$ python -q
>>> import numpy as np
>>> import numpy.linalg as la
>>> np.set_printoptions(suppress=True, linewidth=100)
>>> M2 = np.array([[0, 1], [3, 5], [5, 4]])
>>> W0 = np.kron(np.eye(3, dtype=int), M2)
>>> W0
array([[0, 1, 0, 0, 0, 0],
       [3, 5, 0, 0, 0, 0],
       [5, 4, 0, 0, 0, 0],
       [0, 0, 0, 1, 0, 0],
       [0, 0, 3, 5, 0, 0],
       [0, 0, 5, 4, 0, 0],
       [0, 0, 0, 0, 0, 1],
       [0, 0, 0, 0, 3, 5],
       [0, 0, 0, 0, 5, 4]])
>>> O, vecs = la.qr(W0[:, :5])[0], la.qr(W0[:, 5:])[0]
>>> sig = la.svd(O.T @ vecs, compute_uv=False)
>>> print((sig > 0.9).sum())
1
>>> round(la.norm(O @ O.T - vecs @ vecs.T, 2), 2)
np.float64(1.0)
>>> rng = np.random.default_rng(5659)
>>> z = rng.permutation(6)
>>> M2 = W0[:, z] * rng.choice([-1, 1], 6)
>>> M2
array([[ 0,  0,  1,  0,  0,  0],
       [ 3,  0,  5,  0,  0,  0],
       [ 5,  0,  4,  0,  0,  0],
       [ 0,  1,  0,  0,  0,  0],
       [ 0,  5,  0, -3,  0,  0],
       [ 0,  4,  0, -5,  0,  0],
       [ 0,  0,  0,  0,  0, -1],
       [ 0,  0,  0,  0,  3, -5],
       [ 0,  0,  0,  0,  5, -4]])
>>> left, _, VT = la.svd(W0.T @ M2)
>>> np.round(la.lstsq(W0, M2)[0], 2) + 0
array([[ 1.,  0.,  0.,  0.,  0.,  0.],
       [ 0.,  0.,  1.,  0.,  0.,  0.],
       [ 0.,  0.,  0., -1.,  0.,  0.],
       [ 0.,  1.,  0.,  0.,  0.,  0.],
       [ 0.,  0.,  0.,  0.,  1.,  0.],
       [ 0.,  0.,  0.,  0.,  0., -1.]])
>>> A = np.array([[-1.0, 1.0, 0.0, 0.0],
...     [0.0, 0.0, 0.0, 0.0],
...     [-1.0, 1.0, 0.0, 0.0],
...     [0.0, 0.0, 0.0, 0.0]])
>>> # columns 2 and 3 are equal
>>> left, sig, VT = la.svd(A)
>>> vecs = VT[:(sig > 1e-8).sum()]
>>> x0 = A[1] + 3 * A[2] + rng.integers(2) * np.eye(4)[0]
>>> print(x0)
[-2.  3.  0.  0.]
>>> la.matrix_rank(np.vstack([A, x0]))
np.int64(2)
>>> np.round(la.norm(x0 - vecs.T @ vecs @ x0), 2)
np.float64(0.71)
>>> print(np.allclose(vecs.T @ vecs @ x0, x0))
False
>>> np.round(np.diag(vecs.T @ vecs), 2)
array([0.5, 0.5, 0. , 0. ])
>>> print(np.round(A @ la.pinv(A) @ A, 2))
[[-1.  1.  0.  0.]
 [ 0.  0.  0.  0.]
 [-1.  1.  0.  0.]
 [ 0.  0.  0.  0.]]
>>> np.unique(A.round(6), axis=0).shape
(2, 4)
>>> round(np.trace(la.pinv(A) @ A), 2)
np.float64(1.0)
>>> try:
...     la.inv(A)
... except la.LinAlgError as e:
...     print("failed:", e)
... 
failed: Singular matrix
>>> np.abs(np.diag(la.qr(A)[1])) > 1e-9
array([ True, False, False, False])
>>> T = np.stack([A, 3 * A, A[::-1]])
>>> np.round(la.det(T), 2)
array([0., 0., 0.])
>>> np.einsum("bij,cij->bc", T, T)
array([[ 4., 12.,  0.],
       [12., 36.,  0.],
       [ 0.,  0.,  4.]])
>>> print(T.sum(axis=0))
[[-4.  4.  0.  0.]
 [-1.  1.  0.  0.]
 [-4.  4.  0.  0.]
 [-1.  1.  0.  0.]]
>>> T.shape
(3, 4, 4)
>>> left, sig, VT = la.svd(A)
>>> sig.round(2) + 0
array([2., 0., 0., 0.])
>>> np.argmax(sig[:-1] / (sig[1:] + 1e-6)) + 1
np.int64(1)
>>> M2 = left[:, :1] @ np.diag(sig[:1]) @ VT[:1]
>>> M2.round(2)
array([[-1.,  1.,  0.,  0.],
       [ 0.,  0.,  0.,  0.],
       [-1.,  1.,  0.,  0.],
       [ 0.,  0.,  0.,  0.]])
>>> round(np.abs(A - M2).max(), 2)
np.float64(0.0)
